% python3 -q
>>> import numpy as np
>>> from numpy import linalg as LA
>>> np.set_printoptions(suppress=True, linewidth=200)
>>> def rnd(a):
...     return np.round(a, 2) + 0
... 
>>> M = np.cumsum(np.array([[5, 5, 1],
...     [1, 4, 0],
...     [0, 1, 0],
...     [1, 5, 5],
...     [5, 1, 4],
...     [1, 5, 4],
...     [5, 1, 5],
...     [3, 5, 3],
...     [3, 2, 1],
...     [1, 3, 3],
...     [3, 2, 5],
...     [3, 4, 3],
...     [1, 1, 1],
...     [1, 4, 4],
...     [1, 5, 1],
...     [4, 2, 2],
...     [0, 0, 5],
...     [1, 2, 1],
...     [1, 4, 2],
...     [0, 2, 2]]), axis=0)
>>> M
array([[ 5,  5,  1],
       [ 6,  9,  1],
       [ 6, 10,  1],
       [ 7, 15,  6],
       [12, 16, 10],
       [13, 21, 14],
       [18, 22, 19],
       [21, 27, 22],
       [24, 29, 23],
       [25, 32, 26],
       [28, 34, 31],
       [31, 38, 34],
       [32, 39, 35],
       [33, 43, 39],
       [34, 48, 40],
       [38, 50, 42],
       [38, 50, 47],
       [39, 52, 48],
       [40, 56, 50],
       [40, 58, 52]])
>>> Uu, s, VT = LA.svd(M)
>>> rnd(s)
array([248.72,  12.15,   7.05])
>>> B = Uu[:, :1] @ np.diag(s[:1]) @ VT[:1]
>>> rnd(LA.norm(M - B, 2)), rnd(s[1])
(np.float64(12.15), np.float64(12.15))
>>> LA.matrix_rank(B)
np.int64(1)
>>> rng = np.random.default_rng(6208)
>>> lab = rng.permutation(3)
>>> B = M[:, lab] * rng.choice([-1, 1], 3)
>>> B
array([[ -5,  -1,   5],
       [ -9,  -1,   6],
       [-10,  -1,   6],
       [-15,  -6,   7],
       [-16, -10,  12],
       [-21, -14,  13],
       [-22, -19,  18],
       [-27, -22,  21],
       [-29, -23,  24],
       [-32, -26,  25],
       [-34, -31,  28],
       [-38, -34,  31],
       [-39, -35,  32],
       [-43, -39,  33],
       [-48, -40,  34],
       [-50, -42,  38],
       [-50, -47,  38],
       [-52, -48,  39],
       [-56, -50,  40],
       [-58, -52,  40]])
>>> Uu, _, VT = LA.svd(M.T @ B)
>>> rnd(Uu @ VT)
array([[ 0.,  0.,  1.],
       [-1.,  0.,  0.],
       [ 0., -1.,  0.]])
>>> lab
array([1, 2, 0])
>>> rnd(LA.lstsq(M, B)[0])
array([[ 0.,  0.,  1.],
       [-1.,  0.,  0.],
       [ 0., -1.,  0.]])
>>> dist = LA.norm(B[:, None] - B[None], axis=-1)
>>> dist[8].round(6).argsort(kind="stable")[:4]
array([8, 7, 9, 6])
>>> LA.matrix_rank(dist ** 2)
np.int64(5)
>>> dist.shape
(20, 20)
>>> np.flatnonzero(dist[8] < dist.mean() / 2)
array([ 6,  7,  8,  9, 10])
>>> t3 = np.stack([M, 4 * M, M[::-1]])
>>> LA.matrix_rank(t3.reshape(3, -1))
np.int64(2)
>>> np.einsum("bij,cij->bc", t3, t3)
array([[ 62061, 248244,  34240],
       [248244, 992976, 136960],
       [ 34240, 136960,  62061]])
>>> t3.sum(axis=0)
array([[ 65,  83,  57],
       [ 70, 101,  55],
       [ 69, 102,  53],
       [ 73, 125,  77],
       [ 98, 130,  92],
       [ 99, 153, 110],
       [123, 153, 134],
       [137, 174, 145],
       [151, 183, 149],
       [153, 194, 161],
       [165, 202, 181],
       [179, 219, 193],
       [181, 222, 197],
       [183, 237, 214],
       [183, 261, 214],
       [202, 266, 220],
       [197, 265, 241],
       [201, 270, 241],
       [206, 289, 251],
       [205, 295, 261]])
>>> W2 = M[[2, 1]].astype(float)
>>> for _ in range(7):
...     lab = LA.norm(M[:, None] - W2, axis=-1).argmin(axis=1)
...     W2 = np.array([M[lab == j].mean(axis=0) for j in range(2)])
... 
>>> lab
array([1, 1, 1, 1, 1, 1, 1, 1, 1, 0, 0, 0, 0, 0, 0, 0, 0, 0, 0, 0])
>>> print(np.abs(W2[1] - W2[0]).argmax())
2
>>> rnd(W2[1] - W2[0])
array([-21.92, -28.34, -29.59])
>>> np.bincount(lab)
array([11,  9])
>>> K = np.loadtxt("dump.csv", delimiter=",")
>>> rnd(K)
array([[ 0.94, -0.29,  0.17],
       [-0.29, -0.43,  0.86],
       [ 0.17,  0.86,  0.49]])
>>> def softmax(z):
...     e = np.exp(z - z.max(axis=-1, keepdims=True))
...     return e / e.sum(axis=-1, keepdims=True)
... 
>>> rnd(softmax(10 * K[2]))
array([0.  , 0.98, 0.02])
>>> rnd(softmax(K).sum(axis=1))
array([1., 1., 1.])
>>> rnd(softmax(K[2] + 3))
array([0.23, 0.46, 0.31])
>>> scores = K @ K.T / np.sqrt(3)
>>> softmax(scores).round(6).argmax(axis=1)
array([0, 1, 2])
>>> rnd(softmax(scores + np.triu(np.full(scores.shape, -np.inf), 1)))
array([[1.  , 0.  , 0.  ],
       [0.36, 0.64, 0.  ],
       [0.26, 0.26, 0.47]])
>>> B = np.array([[1, 2, 2], [0, 0, 2], [1, 0, 2]])
>>> rnd(np.einsum("ij->j", K))
array([0.83, 0.14, 1.51])
>>> LA.matrix_rank(np.vstack([K, B.T]))
np.int64(3)
>>> ev, evecs = LA.eigh(K)
>>> rnd(LA.eigvalsh(K @ K))
array([1., 1., 1.])
>>> rnd(ev)
array([-1.,  1.,  1.])
>>> feats = np.load("sample2.npy")
>>> print(feats)
[[3. 1. 0. 0.]
 [0. 3. 1. 0.]
 [0. 0. 3. 1.]
 [0. 0. 0. 3.]]
>>> ev, evecs = LA.eig(feats)
>>> rnd(np.sort(LA.eigvals(LA.inv(feats))))
array([0.33, 0.33, 0.33, 0.33])
>>> print(rnd(np.sort(LA.eigvals(feats @ feats))))
[9. 9. 9. 9.]
>>> feats @ evecs[:, 0] - ev[0] * evecs[:, 0]
array([0., 0., 0., 0.])
>>> ev
array([3., 3., 3., 3.])
>>> print(rnd(np.sort(LA.eigvals(feats.T))))
[3. 3. 3. 3.]
>>> LA.matrix_rank(feats - feats[0, 0] * np.eye(4))
np.int64(3)
>>> rnd(LA.matrix_power(feats - np.diag(np.diag(feats)), 4))
array([[0., 0., 0., 0.],
       [0., 0., 0., 0.],
       [0., 0., 0., 0.],
       [0., 0., 0., 0.]])
>>> [int(LA.matrix_rank(LA.matrix_power(feats, p))) for p in range(1, 5)]
[4, 4, 4, 4]
>>> np.prod(np.diag(feats)), rnd(LA.det(feats))
(np.float64(81.0), np.float64(81.0))
>>> rnd(np.sort(LA.eigvals(feats)))
array([3., 3., 3., 3.])
>>> feats @ feats
array([[9., 6., 1., 0.],
       [0., 9., 6., 1.],
       [0., 0., 9., 6.],
       [0., 0., 0., 9.]])
>>> F = np.load("x.npy")
>>> rnd(F)
array([[0.5 , 0.25, 0.25],
       [0.33, 0.33, 0.33],
       [0.5 , 0.  , 0.5 ]])
>>> w1 = np.array([[-1, 2, 0], [1, 0, 2], [-1, 2, -1]])
>>> beta = np.array([-8, 7, -1])
>>> act = np.maximum(F @ w1 + beta, 0)
>>> (act > 0).astype(int)
array([[0, 1, 0],
       [0, 1, 0],
       [0, 1, 0]])
>>> LA.matrix_rank(act)
np.int64(1)
>>> W2 = np.array([[1, 0], [1, 3], [4, 0]])
>>> rnd(act @ W2)
array([[ 8.5 , 25.5 ],
       [ 8.33, 25.  ],
       [ 9.  , 27.  ]])
